$ python3 -q
>>> import numpy as np
>>> import numpy.linalg as la
>>> np.set_printoptions(precision=1, suppress=True, linewidth=140, legacy="1.25")
>>> rnd = lambda a: np.round(a, 1) + 0
>>> X = np.loadtxt("layer10.csv", delimiter=",")
>>> X
array([[0., 3., 1., 2., 2., 3.],
       [0., 0., 1., 0., 1., 0.],
       [0., 0., 0., 0., 0., 2.],
       [0., 0., 0., 0., 3., 2.],
       [0., 0., 0., 0., 0., 1.],
       [0., 0., 0., 0., 0., 0.]])
>>> # triangular
>>> print(rnd(np.sort(la.eigvals(X))))
[0. 0. 0. 0. 0. 0.]
>>> np.prod(np.diag(X)), rnd(la.det(X))
(0.0, 0.0)
>>> la.matrix_rank(X - X[0, 0] * np.eye(6))
4
>>> [round(float(x), 1) for x in la.svd(X, compute_uv=False)[:3]]
[6.0, 2.5, 1.9]
>>> rnd(la.norm(X, 2) / la.norm(X))
0.9
>>> la.cond(X) > 100
True
>>> np.argsort(-la.norm(X, axis=0).round(6), kind="stable")[:3]
array([5, 4, 1])
>>> rank = la.matrix_rank(X)
>>> rank
4
>>> N = la.svd(X)[2][rank:].T
>>> [int(la.matrix_rank(np.delete(X, i, axis=0))) for i in range(6)]
[3, 3, 4, 3, 4, 4]
>>> la.matrix_rank(X.T @ X), la.matrix_rank(X @ X.T)
(4, 4)
>>> rnd(N @ N.T)
array([[ 1. ,  0. ,  0. ,  0. ,  0. ,  0. ],
       [ 0. ,  0.3,  0. , -0.5,  0. ,  0. ],
       [ 0. ,  0. ,  0. ,  0. ,  0. ,  0. ],
       [ 0. , -0.5,  0. ,  0.7,  0. ,  0. ],
       [ 0. ,  0. ,  0. ,  0. ,  0. ,  0. ],
       [ 0. ,  0. ,  0. ,  0. ,  0. ,  0. ]])
>>> data = np.loadtxt("case6.csv", delimiter=",")
>>> data
array([[-2., -3., -2., -3., -2., -3.],
       [ 2.,  3.,  2.,  3.,  2.,  3.],
       [ 3., -3.,  3., -3.,  3., -3.],
       [-2., -3., -2., -3., -2., -3.],
       [ 2.,  3.,  2.,  3.,  2.,  3.],
       [ 3., -3.,  3., -3.,  3., -3.]])
>>> # rank 2
>>> rank = la.matrix_rank(data)
>>> rank
2
>>> N = la.svd(data)[2][rank:].T
>>> [int(la.matrix_rank(data[:i])) for i in range(1, len(data) + 1)]
[1, 1, 2, 2, 2, 2]
>>> N.shape
(6, 4)
>>> T = np.stack([data, -3 * data, data[::-1]])
>>> rnd(la.det(T))
array([0., 0., 0.])
>>> print(T.shape)
(3, 6, 6)
>>> la.matrix_rank(T)
array([2, 2, 2])
>>> print(la.matrix_rank(T.reshape(3, -1)))
2
>>> print(T.sum(axis=0))
[[ 7.  3.  7.  3.  7.  3.]
 [-2. -3. -2. -3. -2. -3.]
 [-8.  3. -8.  3. -8.  3.]
 [ 7.  3.  7.  3.  7.  3.]
 [-2. -3. -2. -3. -2. -3.]
 [-8.  3. -8.  3. -8.  3.]]
>>> left, sig, vt = la.svd(data)
>>> vecs = vt[:(sig > 1e-8).sum()]
>>> rng = np.random.default_rng(449597)
>>> x0 = data[3] + 4 * data[5] + rng.integers(2) * np.eye(6)[5]
>>> x0
array([ 10., -15.,  10., -15.,  10., -14.])
>>> rnd(la.norm(x0 - vecs.T @ vecs @ x0))
0.8
>>> rnd(vecs.T @ vecs)
array([[0.3, 0. , 0.3, 0. , 0.3, 0. ],
       [0. , 0.3, 0. , 0.3, 0. , 0.3],
       [0.3, 0. , 0.3, 0. , 0.3, 0. ],
       [0. , 0.3, 0. , 0.3, 0. , 0.3],
       [0.3, 0. , 0.3, 0. , 0.3, 0. ],
       [0. , 0.3, 0. , 0.3, 0. , 0.3]])
>>> W0 = np.load("dump.npy")
>>> W0
array([[-3,  5, -4,  4, -4,  4, -2],
       [-2, -3,  5, -4,  4, -4,  4],
       [ 4, -2, -3,  5, -4,  4, -4],
       [-4,  4, -2, -3,  5, -4,  4],
       [ 4, -4,  4, -2, -3,  5, -4],
       [-4,  4, -4,  4, -2, -3,  5],
       [ 5, -4,  4, -4,  4, -2, -3]])
>>> # rows and columns are dependent
>>> [round(float(x), 1) for x in la.svd(W0, compute_uv=False)[:3]]
[18.0, 18.0, 5.5]
>>> rnd(la.norm(W0, 2) / la.norm(W0))
0.7
>>> la.cond(W0) > 100
True
>>> la.lstsq(W0[:-1].T, W0[-1])[2]
6
